$ python3 -q
>>> import numpy as np
>>> np.set_printoptions(precision=1, suppress=True, linewidth=120)
>>> tidy = lambda a: np.round(a, 1) + 0
>>> F = np.loadtxt("arr.csv", delimiter=",")
>>> tidy(F)
array([[ 0.2,  0. ],
       [ 2. ,  0.2],
       [-0.7, -0.1],
       [-2.4, -0.3]])
>>> # column 0 dominates
>>> Uu, sigma, VT = np.linalg.svd(F)
>>> V = VT[:(sigma > 1e-8).sum()]
>>> rng = np.random.default_rng(1602)
>>> x0 = F[3] + -2 * F[0] + rng.integers(2) * np.eye(2)[0]
>>> tidy(x0)
array([-2.7, -0.3])
>>> np.linalg.matrix_rank(np.vstack([F, x0]))
np.int64(1)
>>> np.allclose(V.T @ V @ x0, x0)
True
>>> x0 = np.array([0, -3])
>>> np.sign((F @ x0).round(6))
array([-1., -1.,  1.,  1.])
>>> tidy(F @ np.eye(2)[1])
array([ 0. ,  0.2, -0.1, -0.3])
>>> tidy(F * x0)
array([[ 0. , -0.1],
       [ 0. , -0.7],
       [ 0. ,  0.2],
       [ 0. ,  0.8]])
>>> np.linalg.norm(F @ x0) <= np.linalg.norm(F, 2) * np.linalg.norm(x0) + 1e-9
np.True_
>>> (F @ x0).argmax()
np.int64(3)
>>> np.abs(np.diag(np.linalg.qr(F)[1])) > 1e-9
array([ True, False])
>>> np.linalg.lstsq(F[:-1].T, F[-1])[2]
np.int32(1)
>>> tidy(np.trace(np.linalg.pinv(F) @ F))
np.float64(1.0)
>>> tidy(F @ np.linalg.pinv(F) @ F)
array([[ 0.2,  0. ],
       [ 2. ,  0.2],
       [-0.7, -0.1],
       [-2.4, -0.3]])
>>> A = np.load("a.npy")
>>> A
array([[0, 0, 0, 0],
       [0, 0, 0, 1],
       [0, 0, 0, 0],
       [0, 1, 0, 0]])
>>> # columns 0 and 2 are equal
>>> np.linalg.lstsq(A[:-1].T, A[-1])[2]
np.int32(1)
>>> np.unique(A.round(6), axis=0).shape
(3, 4)
>>> np.abs(np.diag(np.linalg.qr(A)[1])) > 1e-9
array([False,  True, False,  True])
>>> tidy(np.trace(np.linalg.pinv(A) @ A))
np.float64(2.0)
>>> M = np.load("run19.npy")
>>> M
array([[  0,   0,   0,  -6,   1,   9],
       [  0,   0,   0,  -7,  -8,  -2],
       [  0,   0,   0,  -1,   8,   3],
       [  6,  -1,  -9, -12,   2,  18],
       [  7,   8,   2, -14, -16,  -4],
       [  1,  -8,  -3,  -2,  16,   6]])
>>> x0 = np.array([-2, 8, 6, 7, -2, -1])
>>> target = M @ x0
>>> target
array([ -53,  -31,  -26, -180,    0, -136])
>>> tidy(np.linalg.solve(M, -2 * target))
array([  4., -16., -12., -14.,   4.,   2.])
>>> tidy(np.linalg.solve(M, target))
array([-2.,  8.,  6.,  7., -2., -1.])
>>> x0 = np.array([2, 0, 3, 2, 0, 1])
>>> target = M @ x0
>>> b, lr = np.zeros(6), 1 / np.linalg.norm(M, 2) ** 2
>>> for i in range(8):
...     b -= lr * M.T @ (M @ b - target)
...     if i % 2 == 0: print(i, round(np.linalg.norm(M @ b - target), 1))
... 
0 13.4
2 11.6
4 10.9
6 10.3
>>> tidy(np.linalg.cond(M))
np.float64(21.9)
>>> tidy(b)
array([-0.2,  0.3,  0.4,  0.9,  0.3, -0.3])
>>> idx = rng.permutation(6)
>>> idx
array([0, 5, 2, 4, 1, 3])
>>> A2 = M[idx][:, idx]
>>> np.allclose(A2, M)
False
>>> A2
array([[  0,   9,   0,   1,   0,  -6],
       [  1,   6,  -3,  16,  -8,  -2],
       [  0,   3,   0,   8,   0,  -1],
       [  7,  -4,   2, -16,   8, -14],
       [  0,  -2,   0,  -8,   0,  -7],
       [  6,  18,  -9,   2,  -1, -12]])
>>> t3 = np.stack([M, 2 * M, M[::-1]])
>>> (t3 @ M.T).shape
(3, 6, 6)
>>> np.linalg.matrix_rank(t3)
array([6, 6, 6])
>>> t3.shape
(3, 6, 6)
>>> np.linalg.matrix_rank(t3.reshape(3, -1))
np.int64(2)
>>> q, R = np.linalg.qr(M)
>>> tidy(q @ R)
array([[  0.,   0.,   0.,  -6.,   1.,   9.],
       [  0.,   0.,   0.,  -7.,  -8.,  -2.],
       [  0.,   0.,   0.,  -1.,   8.,   3.],
       [  6.,  -1.,  -9., -12.,   2.,  18.],
       [  7.,   8.,   2., -14., -16.,  -4.],
       [  1.,  -8.,  -3.,  -2.,  16.,   6.]])
>>> q.shape, R.shape
((6, 6), (6, 6))
>>> np.allclose(R.T @ R, M.T @ M)
True
>>> tidy(R)
array([[ -9.3,  -4.5,   4.6,  18.5,   9.1,  -9.3],
       [  0. , -10.4,  -6.7,   0. ,  20.8,  13.4],
       [  0. ,   0. ,  -5.2,   0. ,   0. ,  10.5],
       [  0. ,   0. ,   0. ,  -9.3,  -4.5,   4.6],
       [  0. ,   0. ,   0. ,   0. ,  10.4,   6.7],
       [  0. ,   0. ,   0. ,   0. ,   0. ,  -5.2]])
>>> arr = np.array([[3, 1, 3, 3, 0],
...     [4, 2, 0, 1, 3],
...     [4, 2, 3, 1, 1],
...     [4, 1, 2, 3, 4],
...     [2, 2, 1, 5, 4]])
>>> arr
array([[3, 1, 3, 3, 0],
       [4, 2, 0, 1, 3],
       [4, 2, 3, 1, 1],
       [4, 1, 2, 3, 4],
       [2, 2, 1, 5, 4]])
>>> A2 = np.linalg.inv(arr)
>>> tidy(np.linalg.slogdet(arr)[0])
np.float64(-1.0)
>>> np.allclose(A2, arr.T)
False
>>> tidy(A2)
array([[ 0.3,  0.4, -0.3,  0.1, -0.3],
       [-0.3,  0. ,  0.5, -0.5,  0.4],
       [-0.3, -0.5,  0.5,  0.2,  0.1],
       [ 0.3,  0.1, -0.3, -0.1,  0.1],
       [-0.4, -0.2,  0.2,  0.3,  0.1]])
>>> tidy(np.linalg.cond(arr))
np.float64(15.2)
>>> tidy(arr @ A2)
array([[1., 0., 0., 0., 0.],
       [0., 1., 0., 0., 0.],
       [0., 0., 1., 0., 0.],
       [0., 0., 0., 1., 0.],
       [0., 0., 0., 0., 1.]])
>>> K = np.array([[4, 0, 2, 2, 4],
...     [0, 0, 0, 0, 0],
...     [2, 0, 1, 1, 2],
...     [2, 0, 1, 1, 2],
...     [4, 0, 2, 2, 4]])
>>> u = np.array([-3, -3])
>>> np.array([np.convolve(row, u, "same") for row in K])
array([[-12, -12,  -6, -12, -18],
       [  0,   0,   0,   0,   0],
       [ -6,  -6,  -3,  -6,  -9],
       [ -6,  -6,  -3,  -6,  -9],
       [-12, -12,  -6, -12, -18]])
>>> np.cross(K[0, :3], K[1, :3])
array([0, 0, 0])
>>> u = np.array([-2, 2, 2, 1, 2, 2])
>>> A2 = M + np.outer(u, np.eye(6)[3])
>>> np.linalg.matrix_rank(np.linalg.inv(A2) - np.linalg.inv(M), tol=1e-8)
np.int64(1)
>>> evals, V = np.linalg.eigh(K)
>>> evals.sum(), np.trace(K)
(np.float64(10.0), np.int64(10))
>>> tidy(np.linalg.eigvalsh(K @ K))
array([  0.,   0.,   0.,   0., 100.])
>>> tidy(V.T @ V)
array([[1., 0., 0., 0., 0.],
       [0., 1., 0., 0., 0.],
       [0., 0., 1., 0., 0.],
       [0., 0., 0., 1., 0.],
       [0., 0., 0., 0., 1.]])
>>> np.unique(evals.round(6) + 0, return_counts=True)[1]
array([4, 1])
>>> np.abs(V[:, -1]).round(6).argmax()
np.int64(0)
>>> tidy(np.linalg.eigvalsh(K + 3 * np.eye(5)))
array([ 3.,  3.,  3.,  3., 13.])
>>> tidy(np.linalg.svd(K, compute_uv=False))
array([10.,  0.,  0.,  0.,  0.])
>>> A2 = M + rng.integers(-2, 3, (6, 2)) @ rng.integers(-2, 3, (2, 6))
>>> A2
array([[ -6,   4,   8,  -2,  -1,  13],
       [ -1,   2,   2,  -7,  -9,   0],
       [  6,  -4,  -8,  -5,  10,  -1],
       [ 11,  -3, -15, -16,   3,  16],
       [  6,   6,   2, -12, -15,  -6],
       [ -2, -10,  -1,   2,  17,   4]])
>>> np.linalg.matrix_rank(A2 - M, tol=1e-8)
np.int64(2)
>>> tidy(np.linalg.svd(A2 - M, compute_uv=False))
array([20.1,  7.1,  0. ,  0. ,  0. ,  0. ])
>>> E = np.load("layer8.npy")
>>> E
array([[-1.,  0.,  0.,  0.,  0.],
       [ 0.,  2., -1.,  0.,  0.],
       [ 0., -1.,  0.,  0.,  1.],
       [ 0.,  0., -2., -1.,  0.],
       [ 0., -1.,  2., -1., -2.]])
>>> # splits into 2 blocks
>>> idx = rng.permutation(5)
>>> A2 = E[:, idx] * rng.choice([-1, 1], 5)
>>> A2
array([[-1., -0.,  0.,  0.,  0.],
       [ 0., -0.,  2.,  0., -1.],
       [ 0., -1., -1.,  0.,  0.],
       [ 0., -0.,  0., -1., -2.],
       [ 0.,  2., -1., -1.,  2.]])
>>> Uu, _, VT = np.linalg.svd(E.T @ A2)
>>> tidy(np.linalg.lstsq(E, A2)[0])
array([[ 1.,  0.,  0.,  0.,  0.],
       [ 0.,  0.,  1.,  0.,  0.],
       [ 0.,  0.,  0.,  0.,  1.],
       [ 0.,  0.,  0.,  1.,  0.],
       [ 0., -1.,  0.,  0.,  0.]])
>>> tidy(np.linalg.det(2 * E)), tidy(np.linalg.det(E))
(np.float64(-160.0), np.float64(-5.0))
>>> tidy(np.linalg.eigvals(E).sum().real)
np.float64(-2.0)
>>> tidy(np.linalg.det(E[::-1]))
np.float64(-5.0)
>>> np.einsum("ij,ji->", E, E)
np.float64(16.0)
>>> tidy(np.linalg.det(E.T))
np.float64(-5.0)
>>> tidy(np.poly(E))
array([  1.,   2.,  -6., -15.,  -3.,   5.])
